% python3 -q
>>> import numpy as np
>>> np.set_printoptions(precision=1, suppress=True, linewidth=120, floatmode="fixed")
>>> def rnd(a):
...     return np.round(a, 1) + 0
... 
>>> E = np.load("mat.npy")
>>> E
array([[ 4,  6, -1, -4,  6, -5],
       [ 4,  6, -1, -4,  6, -5],
       [ 4,  6, -1, -4,  6, -5],
       [ 2,  4, -3, -6,  4, -7]])
>>> r = np.linalg.matrix_rank(E)
>>> r
np.int64(2)
>>> N = np.linalg.svd(E)[2][r:].T
>>> rnd(N @ N.T)
array([[ 0.8, -0.3, -0.1,  0.0, -0.3,  0.0],
       [-0.3,  0.6, -0.1,  0.0, -0.4,  0.1],
       [-0.1, -0.1,  0.8, -0.2, -0.1, -0.3],
       [ 0.0,  0.0, -0.2,  0.6,  0.0, -0.4],
       [-0.3, -0.4, -0.1,  0.0,  0.6,  0.1],
       [ 0.0,  0.1, -0.3, -0.4,  0.1,  0.5]])
>>> [int(np.linalg.matrix_rank(E[:, :j + 1])) for j in range(6)]
[1, 2, 2, 2, 2, 2]
>>> E.reshape(-1, 2)
array([[ 4,  6],
       [-1, -4],
       [ 6, -5],
       [ 4,  6],
       [-1, -4],
       [ 6, -5],
       [ 4,  6],
       [-1, -4],
       [ 6, -5],
       [ 2,  4],
       [-3, -6],
       [ 4, -7]])
>>> E.ravel(order="F")
array([ 4,  4,  4,  2,  6,  6,  6,  4, -1, -1, -1, -3, -4, -4, -4, -6,  6,  6,  6,  4, -5, -5, -5, -7])
>>> t3 = E.reshape(4, 2, -1)
>>> t3.shape
(4, 2, 3)
>>> np.swapaxes(t3, 1, 2)[1]
array([[ 4, -4],
       [ 6,  6],
       [-1, -5]])
>>> t3.transpose(1, 0, 2)
array([[[ 4,  6, -1],
        [ 4,  6, -1],
        [ 4,  6, -1],
        [ 2,  4, -3]],

       [[-4,  6, -5],
        [-4,  6, -5],
        [-4,  6, -5],
        [-6,  4, -7]]])
>>> t3.sum(axis=1)
array([[  0,  12,  -6],
       [  0,  12,  -6],
       [  0,  12,  -6],
       [ -4,   8, -10]])
>>> rng = np.random.default_rng(90)
>>> other = E + rng.integers(-2, 3, (4, 2)) @ rng.integers(-2, 3, (2, 6))
>>> other
array([[ 3,  5, -3, -6,  7, -2],
       [ 5,  6,  1,  0,  5, -9],
       [ 4,  5, -1, -2,  6, -6],
       [ 2,  3, -3, -4,  4, -8]])
>>> np.abs(other - E).sum(axis=1)
array([10, 12,  4,  4])
>>> rnd(np.linalg.svd(other - E, compute_uv=False))
array([8.0, 2.6, 0.0, 0.0])
>>> np.linalg.matrix_rank(other - E, tol=1e-8)
np.int64(2)
>>> t3 = np.stack([other, 2 * other, other[::-1]])
>>> t3.shape
(3, 4, 6)
>>> np.linalg.matrix_rank(t3.reshape(3, -1))
np.int64(2)
>>> t3.sum(axis=0)
array([[ 11,  18, -12, -22,  25, -14],
       [ 19,  23,   2,  -2,  21, -33],
       [ 17,  21,  -2,  -6,  23, -27],
       [  9,  14, -12, -18,  19, -26]])
>>> np.einsum("bij,cij->bc", t3, t3)
array([[ 536, 1072,  462],
       [1072, 2144,  924],
       [ 462,  924,  536]])
>>> vec = np.array([1, 2, 1, -1, -1, -1])
>>> E @ np.eye(6)[2]
array([-1.0, -1.0, -1.0, -3.0])
>>> np.einsum("ij,j->i", E, vec)
array([18, 18, 18, 16])
>>> E @ vec
array([18, 18, 18, 16])
>>> np.sign((E @ vec).round(6))
array([1, 1, 1, 1])
>>> E @ (2 * vec)
array([36, 36, 36, 32])
>>> (E * vec).sum(axis=1)
array([18, 18, 18, 16])
